$ python -q
>>> import numpy as np
>>> from numpy import linalg as LA
>>> np.set_printoptions(precision=2, suppress=True, linewidth=120)
>>> F = np.load("x.npy")
>>> F
array([[ 0.94, -5.66, -7.47, -6.92, -6.41,  6.19],
       [-0.41,  5.77,  6.17,  7.51,  2.7 , -5.34],
       [ 0.02, -1.68, -3.31, -1.34, -4.45,  1.19]])
>>> f, g = F[0], F[1]
>>> np.round(f @ g, 2)
np.float64(-181.46)
>>> p = (f @ g) / (f @ f) * f
>>> round(float(LA.norm(f + g) ** 2 + LA.norm(f - g) ** 2), 2)
759.49
>>> LA.matrix_rank(np.outer(f, g))
np.int64(1)
>>> C2 = F.T @ F
>>> np.round(LA.eigvalsh(C2)[::-1], 2) + 0
array([399.87,  16.02,   0.65,   0.  ,   0.  ,   0.  ])
>>> LA.svd(F, compute_uv=False) ** 2
array([399.87,  16.02,   0.65])
>>> np.diag(C2)
array([  1.05,  68.15, 104.83, 106.08,  68.18,  68.25])
>>> other = np.array([[1, 0], [1, 3]])
>>> C = np.array([[-1, 2, -1], [2, -1, -2], [-1, -2, -1]])
>>> W0 = np.kron(other, C)
>>> W0
array([[-1,  2, -1,  0,  0,  0],
       [ 2, -1, -2,  0,  0,  0],
       [-1, -2, -1,  0,  0,  0],
       [-1,  2, -1, -3,  6, -3],
       [ 2, -1, -2,  6, -3, -6],
       [-1, -2, -1, -3, -6, -3]])
>>> f, g = W0[5], W0[0]
>>> f @ g
np.int64(-2)
>>> f @ f
np.int64(60)
>>> p = (f @ g) / (f @ f) * f
>>> round(float((g - p) @ f), 2)
0.0
>>> g - p
array([-1.03,  1.93, -1.03, -0.1 , -0.2 , -0.1 ])
>>> p
array([0.03, 0.07, 0.03, 0.1 , 0.2 , 0.1 ])
>>> other = W0 / LA.norm(W0, axis=1, keepdims=True)
>>> C2 = other @ other.T
>>> (C2 - 2 * np.eye(6)).round(6).argmax(axis=1)
array([3, 4, 5, 0, 1, 2])
>>> C2
array([[ 1.  , -0.27, -0.33,  0.32, -0.09, -0.11],
       [-0.27,  1.  ,  0.27, -0.09,  0.32,  0.09],
       [-0.33,  0.27,  1.  , -0.11,  0.09,  0.32],
       [ 0.32, -0.09, -0.11,  1.  , -0.27, -0.33],
       [-0.09,  0.32,  0.09, -0.27,  1.  ,  0.27],
       [-0.11,  0.09,  0.32, -0.33,  0.27,  1.  ]])
>>> (np.abs(C2) > 0.9).astype(int)
array([[1, 0, 0, 0, 0, 0],
       [0, 1, 0, 0, 0, 0],
       [0, 0, 1, 0, 0, 0],
       [0, 0, 0, 1, 0, 0],
       [0, 0, 0, 0, 1, 0],
       [0, 0, 0, 0, 0, 1]])
>>> np.argwhere(np.triu(np.abs(C2) > 0.95, 1))
array([], shape=(0, 2), dtype=int64)
>>> LA.norm(other, axis=1)
array([1., 1., 1., 1., 1., 1.])
>>> C2[4]
array([-0.09,  0.32,  0.09, -0.27,  1.  ,  0.27])
>>> X = np.load("data.npy")
>>> X
array([[ 1, -1,  1, -1],
       [ 1,  0,  0,  0],
       [ 1,  1,  1,  1]])
>>> f = np.array([0, 9])
>>> np.polyval(f, X[2])
array([9, 9, 9, 9])
>>> np.convolve(X[2], f)
array([0, 9, 9, 9, 9])
>>> np.array([np.convolve(row, f, "same") for row in X])
array([[ 0,  9, -9,  9],
       [ 0,  9,  0,  0],
       [ 0,  9,  9,  9]])
